% python3 -q
>>> import numpy as np
>>> np.set_printoptions(suppress=True, linewidth=160)
>>> feats = np.array([[2, 0, 0, 2, 2], [2, 3, 9, 1, 1], [3, 2, 6, 0, 2]])
>>> np.round(np.linalg.norm(feats, axis=0), 2)
array([ 4.12,  3.61, 10.82,  2.24,  3.  ])
>>> np.round(np.linalg.norm(feats) ** 2 / np.linalg.norm(feats, 2) ** 2, 2)
np.float64(1.1)
>>> print(np.round(np.linalg.norm(feats[1] - feats[0]), 2))
9.59
>>> print(round(np.linalg.norm(feats, 2), 2))
12.12
>>> x0 = np.array([-1, -1, 0, -2, 0])
>>> np.linalg.norm(feats @ x0) <= np.linalg.norm(feats, 2) * np.linalg.norm(x0) + 1e-9
np.True_
>>> (feats @ x0).argmax()
np.int64(2)
>>> np.einsum("ij,j->i", feats, x0)
array([-6, -7, -5])
>>> feats * x0
array([[-2,  0,  0, -4,  0],
       [-2, -3,  0, -2,  0],
       [-3, -2,  0,  0,  0]])
>>> (feats * x0).sum(axis=1)
array([-6, -7, -5])
>>> feats - feats[0]
array([[ 0,  0,  0,  0,  0],
       [ 0,  3,  9, -1, -1],
       [ 1,  2,  6, -2,  0]])
>>> print(np.round(np.linalg.svd(feats, compute_uv=False), 2))
[12.12  3.48  1.39]
>>> np.abs(feats).max()
np.int64(9)
>>> np.linalg.matrix_rank(feats)
np.int64(3)
>>> np.round(feats.mean(axis=0), 2)
array([2.33, 1.67, 5.  , 1.  , 1.67])
>>> round(np.linalg.norm(feats), 2)
np.float64(12.69)
>>> E = np.array([[0, 0, 0, 0], [1, 0, 0, 0], [0, 0, 0, 0], [0, 0, 1, 0]])
>>> other = np.array([[-3, 4, -5], [-5, -2, 1], [1, -1, -5], [-5, 1, -5]])
>>> np.einsum("ik,kj->ji", E, other)
array([[ 0, -3,  0,  1],
       [ 0,  4,  0, -1],
       [ 0, -5,  0, -5]])
>>> np.einsum("ik,kj->ij", E, other)
array([[ 0,  0,  0],
       [-3,  4, -5],
       [ 0,  0,  0],
       [ 1, -1, -5]])
>>> print(np.linalg.matrix_rank(E @ other))
2
>>> np.einsum("ij->j", E)
array([1, 0, 1, 0])
>>> np.vstack([E, other.T]).shape
(7, 4)
>>> E @ other
array([[ 0,  0,  0],
       [-3,  4, -5],
       [ 0,  0,  0],
       [ 1, -1, -5]])
>>> print(np.flatnonzero(np.linalg.matrix_power((E != 0) + (E.T != 0) + np.eye(4), 4)[0]))
[0 1]
>>> print(round(np.linalg.det(E), 2))
0.0
>>> print(E @ E)
[[0 0 0 0]
 [0 0 0 0]
 [0 0 0 0]
 [0 0 0 0]]
>>> (np.linalg.matrix_power((E != 0) + (E.T != 0) + np.eye(4), 4) > 0).astype(int)
array([[1, 1, 0, 0],
       [1, 1, 0, 0],
       [0, 0, 1, 1],
       [0, 0, 1, 1]])
>>> (E != 0).astype(int)
array([[0, 0, 0, 0],
       [1, 0, 0, 0],
       [0, 0, 0, 0],
       [0, 0, 1, 0]])
>>> E[:, 0] @ E[:, 2]
np.int64(0)
>>> np.round(np.linalg.norm(E, axis=0), 2)
array([1., 0., 1., 0.])
>>> E @ E.T
array([[0, 0, 0, 0],
       [0, 1, 0, 0],
       [0, 0, 0, 0],
       [0, 0, 0, 1]])
>>> np.round(np.linalg.svd(E, compute_uv=False), 2)
array([1., 1., 0., 0.])
>>> print(np.round(np.linalg.norm(E, 2) / np.linalg.norm(E), 2))
0.71
>>> np.linalg.cond(E) > 100
np.True_
>>> np.argsort(-np.linalg.norm(E, axis=0).round(6), kind="stable")[:3]
array([0, 2, 1])
>>> left, sv, vt = np.linalg.svd(E)
>>> sv
array([1., 1., 0., 0.])
>>> other = left[:, :2] @ np.diag(sv[:2]) @ vt[:2]
>>> np.linalg.matrix_rank(other)
np.int64(2)
>>> round(np.linalg.norm(E - other, 2), 2), sv[2]
(np.float64(0.0), np.float64(0.0))
>>> M = np.loadtxt("out3.csv", delimiter=",")
>>> M
array([[ 0.34,  1.09, -0.58,  0.74],
       [-0.01, -0.04,  0.12, -0.12],
       [ 0.77,  1.72, -1.49,  1.95],
       [-0.08, -0.41,  0.29, -0.3 ],
       [ 0.03,  0.6 , -0.15, -0.02],
       [ 0.44,  1.05, -0.84,  1.06],
       [-0.04, -0.23,  0.15, -0.12],
       [-0.52, -1.4 ,  0.7 , -1.  ],
       [-0.14, -0.86, -0.12,  0.14],
       [ 0.59,  1.4 , -1.09,  1.44],
       [ 0.11,  0.21, -0.24,  0.3 ]])
>>> d = np.linalg.norm(M[:, None] - M[None], axis=-1)
>>> print(d[:5, :5].round(2))
[[0.   1.62 1.7  2.07 1.05]
 [1.62 0.   3.25 0.45 0.7 ]
 [1.7  3.25 0.   3.67 2.73]
 [2.07 0.45 3.67 0.   1.14]
 [1.05 0.7  2.73 1.14 0.  ]]
>>> print(d[9].round(6).argsort(kind="stable")[:4])
[9 5 2 0]
>>> d.shape
(11, 11)
>>> np.unravel_index(d.round(6).argmax(), d.shape)
(np.int64(2), np.int64(7))
>>> np.round(np.linalg.norm(M, axis=1), 2)
array([1.48, 0.17, 3.09, 0.59, 0.62, 1.77, 0.3 , 1.93, 0.89, 2.36, 0.45])
>>> d[9].round(2)
array([0.95, 2.52, 0.74, 2.94, 1.99, 0.59, 2.65, 4.27, 2.88, 0.  , 1.92])
>>> np.linalg.matrix_rank(d ** 2)
np.int64(6)
>>> np.round(np.linalg.norm(M - M.mean(axis=0), axis=1), 2)
array([0.95, 0.73, 2.53, 1.15, 0.53, 1.2 , 0.86, 2.48, 1.21, 1.8 , 0.12])
>>> other = np.c_[M[:, :2] @ np.array([[0, 1], [3, 1]]), np.array([-1, -1, 0, -3, 1, -1, -3, 1, -1, -2, 3])]
>>> print(other.round(2))
[[ 3.27  1.43 -1.  ]
 [-0.12 -0.05 -1.  ]
 [ 5.16  2.49  0.  ]
 [-1.23 -0.49 -3.  ]
 [ 1.8   0.63  1.  ]
 [ 3.15  1.49 -1.  ]
 [-0.69 -0.27 -3.  ]
 [-4.2  -1.92  1.  ]
 [-2.58 -1.   -1.  ]
 [ 4.2   1.99 -2.  ]
 [ 0.63  0.32  3.  ]]
>>> print(np.linalg.matrix_rank(other))
3
>>> np.round(np.linalg.norm(np.linalg.qr(M)[0].T @ other, axis=0) ** 2 / ((other ** 2).sum(axis=0) + 1e-12), 2)
array([1.  , 1.  , 0.31])
>>> np.round(np.linalg.norm(other - M @ np.linalg.lstsq(M, other)[0], axis=0), 2) + 0
array([0.  , 0.  , 5.04])
>>> np.linalg.matrix_rank(np.c_[M, other])
np.int64(5)
>>> labels = other[:, 2] > np.median(other[:, 2])
>>> r0 = other[labels].mean(axis=0) - other[~labels].mean(axis=0)
>>> np.argsort(-np.abs(r0).round(6), kind="stable")
array([2, 1, 0])
>>> print(((other - other.mean(axis=0)) @ r0 > 0).astype(int))
[0 0 1 0 1 0 0 1 0 0 1]
>>> F = np.array([[1, -1, 0, -2, -1, 0],
...     [2, 0, -1, 0, 2, 2],
...     [2, -2, -1, -2, -1, 2],
...     [-1, 1, -2, 1, -2, 4],
...     [-1, 0, 1, 1, 2, -2],
...     [2, 0, 1, 2, 0, -2],
...     [1, 1, -2, 0, 2, 4],
...     [0, 2, -2, 1, -1, 4],
...     [-2, -2, 2, -2, 0, -4]])
>>> # null space of dimension 1
>>> other = M / np.sqrt((M ** 2).mean(axis=1, keepdims=True))
>>> np.linalg.matrix_rank(M - M.mean(axis=1, keepdims=True))
np.int64(3)
>>> print(other[8].round(2))
[-0.31 -1.93 -0.27  0.31]
>>> r = np.linalg.matrix_rank(F)
>>> r
np.int64(5)
>>> null = np.linalg.svd(F)[2][r:].T
>>> print(np.linalg.matrix_rank(F.T @ F), np.linalg.matrix_rank(F @ F.T))
5 5
>>> null.shape
(6, 1)
>>> np.round(null @ null.T, 2) + 0
array([[0. , 0. , 0. , 0. , 0. , 0. ],
       [0. , 0. , 0. , 0. , 0. , 0. ],
       [0. , 0. , 0.8, 0. , 0. , 0.4],
       [0. , 0. , 0. , 0. , 0. , 0. ],
       [0. , 0. , 0. , 0. , 0. , 0. ],
       [0. , 0. , 0.4, 0. , 0. , 0.2]])
>>> [int(np.linalg.matrix_rank(F[:i])) for i in range(1, len(F) + 1)]
[1, 2, 3, 4, 5, 5, 5, 5, 5]
>>> print([int(np.linalg.matrix_rank(np.delete(F, i, axis=0))) for i in range(9)])
[5, 5, 5, 5, 5, 5, 5, 5, 5]
>>> np.round(null[:, 0] / null[np.abs(null[:, 0]).round(6).argmax(), 0], 2) + 0
array([0. , 0. , 1. , 0. , 0. , 0.5])
>>> [int(np.linalg.matrix_rank(F[:, :j + 1])) for j in range(6)]
[1, 2, 3, 4, 5, 5]
>>> x0 = np.array([0, 2, 0, -2, 0, 0])
>>> np.einsum("ij,j->i", F, x0)
array([ 2,  0,  0,  0, -2, -4,  2,  2,  0])
>>> print(F @ (2 * x0))
[ 4  0  0  0 -4 -8  4  4  0]
>>> (F @ x0).argmax()
np.int64(0)
>>> F * x0
array([[ 0, -2,  0,  4,  0,  0],
       [ 0,  0,  0,  0,  0,  0],
       [ 0, -4,  0,  4,  0,  0],
       [ 0,  2,  0, -2,  0,  0],
       [ 0,  0,  0, -2,  0,  0],
       [ 0,  0,  0, -4,  0,  0],
       [ 0,  2,  0,  0,  0,  0],
       [ 0,  4,  0, -2,  0,  0],
       [ 0, -4,  0,  4,  0,  0]])
>>> F @ np.eye(6)[2]
array([ 0., -1., -1., -2.,  1.,  1., -2., -2.,  2.])
>>> mat = np.loadtxt("run4.csv", delimiter=",")
>>> mat
array([[  2.,   0.,  -2.,   1.,   1.],
       [  3.,   1.,  -3.,   0.,   1.],
       [  3.,   1.,  -1.,   0.,   1.],
       [  5.,  -1.,   0.,  -1.,   0.],
       [  6.,   0.,   0.,   0.,   2.],
       [  4.,  -2.,  -2.,  -2.,   0.],
       [  6.,  -3.,  -2.,  -4.,   1.],
       [  8.,  -2.,  -2.,  -6.,   0.],
       [  8.,   0.,   0.,  -8.,   0.],
       [  6.,   0.,  -2., -10.,  -1.],
       [  4.,  -2.,  -1., -10.,  -3.],
       [  4.,  -3.,   0., -11.,  -4.],
       [  5.,  -1.,  -1., -10.,  -6.],
       [  5.,  -2.,  -2., -11.,  -7.],
       [  5.,  -1.,  -1., -11.,  -9.],
       [  4.,  -3.,   0., -12., -11.],
       [  2.,  -3.,   0., -11., -13.],
       [  3.,  -4.,  -2., -13., -11.],
       [  1.,  -2.,  -2., -11., -13.],
       [ -1.,   0.,   0., -11., -14.],
       [ -3.,   1.,  -1.,  -9., -15.],
       [ -1.,   1.,   1.,  -8., -17.],
       [  0.,   0.,   3.,  -6., -15.],
       [ -2.,   2.,   2.,  -6., -15.],
       [  0.,   3.,   2.,  -7., -13.],
       [ -1.,   4.,   3.,  -7., -12.],
       [ -3.,   5.,   1.,  -8., -12.],
       [ -1.,   5.,   3., -10., -10.],
       [ -2.,   4.,   5.,  -8.,  -8.],
       [ -3.,   3.,   6.,  -9.,  -8.],
       [ -5.,   3.,   8.,  -8.,  -8.],
       [ -5.,   3.,   9.,  -6.,  -7.],
       [ -5.,   2.,   7.,  -5.,  -7.],
       [ -6.,   1.,   8.,  -6.,  -6.],
       [ -7.,   1.,  10.,  -8.,  -5.]])
>>> cent = mat[[5, 7]].astype(float)
>>> for _ in range(7):
...     labels = np.linalg.norm(mat[:, None] - cent, axis=-1).argmin(axis=1)
...     cent = np.array([mat[labels == j].mean(axis=0) for j in range(2)])
... 
>>> print(labels)
[1 1 1 1 1 1 1 1 1 1 1 1 1 1 0 0 0 0 0 0 0 0 0 0 0 0 0 0 0 0 0 0 0 0 0]
>>> np.round(cent[1] - cent[0], 2)
array([ 6.36, -2.19, -4.24,  3.43,  9.83])
>>> print(np.bincount(labels))
[21 14]
>>> K = np.load("block14.npy")
>>> K
array([[-9, -8,  3, -3, -9],
       [-4, -3, -5,  5, -4],
       [-7,  1,  8, -8,  6],
       [ 5, -9, -3,  3,  1],
       [-1, -3, -8,  8,  2],
       [ 1,  7, -3,  3,  1],
       [-6, -1, -3,  3, -1],
       [-3, -5, -7,  7,  7],
       [-3,  3, -6,  6, -3]])
>>> other = np.array([[0, 3, 2], [2, 0, -3], [3, 2, -3], [3, 3, 3], [2, -1, -1]])
>>> np.vstack([K, other.T]).shape
(12, 5)
>>> other.T @ K.T
array([[-34, -14,  14, -16,  -2,  16,  -4,   4,   0],
       [-21,  -3, -35,  17,   3,   5, -14,  -9,   0],
       [ -3,  35, -71,  54,  53,  -2,  10,  44,  24]])
>>> np.linalg.matrix_rank(K @ other)
np.int64(3)
>>> print(np.einsum("ij,ij->i", K, K))
[244  91 214 125 142  69  56 181  99]
>>> left, sv, vt = np.linalg.svd(K)
>>> np.argmax(sv[:-1] / (sv[1:] + 1e-6)) + 1
np.int64(4)
>>> other = left[:, :4] @ np.diag(sv[:4]) @ vt[:4]
>>> print(np.linalg.matrix_rank(K, rtol=0.05))
4
>>> round(np.linalg.norm(K - other, 2), 2), round(float(sv[4]), 2)
(np.float64(0.0), 0.0)
>>> r = np.linalg.matrix_rank(K)
>>> r
np.int64(4)
>>> null = np.linalg.svd(K)[2][r:].T
>>> np.round(null[:, 0] / null[np.abs(null[:, 0]).round(6).argmax(), 0], 2) + 0
array([0., 0., 1., 1., 0.])
>>> [int(np.linalg.matrix_rank(K[:, :j + 1])) for j in range(5)]
[1, 2, 3, 3, 4]
>>> np.round(null @ null.T, 2) + 0
array([[0. , 0. , 0. , 0. , 0. ],
       [0. , 0. , 0. , 0. , 0. ],
       [0. , 0. , 0.5, 0.5, 0. ],
       [0. , 0. , 0.5, 0.5, 0. ],
       [0. , 0. , 0. , 0. , 0. ]])
>>> np.linalg.matrix_rank(K, rtol=0.1)
np.int64(4)
>>> Xc = mat - mat.mean(axis=0)
>>> V = np.linalg.svd(Xc)[2][:1]
>>> other = Xc - Xc @ V.T @ V
>>> np.round((Xc @ V.T).std(axis=0), 2)
array([6.9])
>>> np.round(other.std(axis=0), 2)
array([2.62, 2.15, 2.97, 3.11, 2.2 ])
>>> np.round(np.cov(Xc @ V.T, rowvar=False), 2)
np.float64(49.02)
>>> np.round(np.diag(V.T @ V), 2)
array([0.21, 0.03, 0.08, 0.09, 0.59])
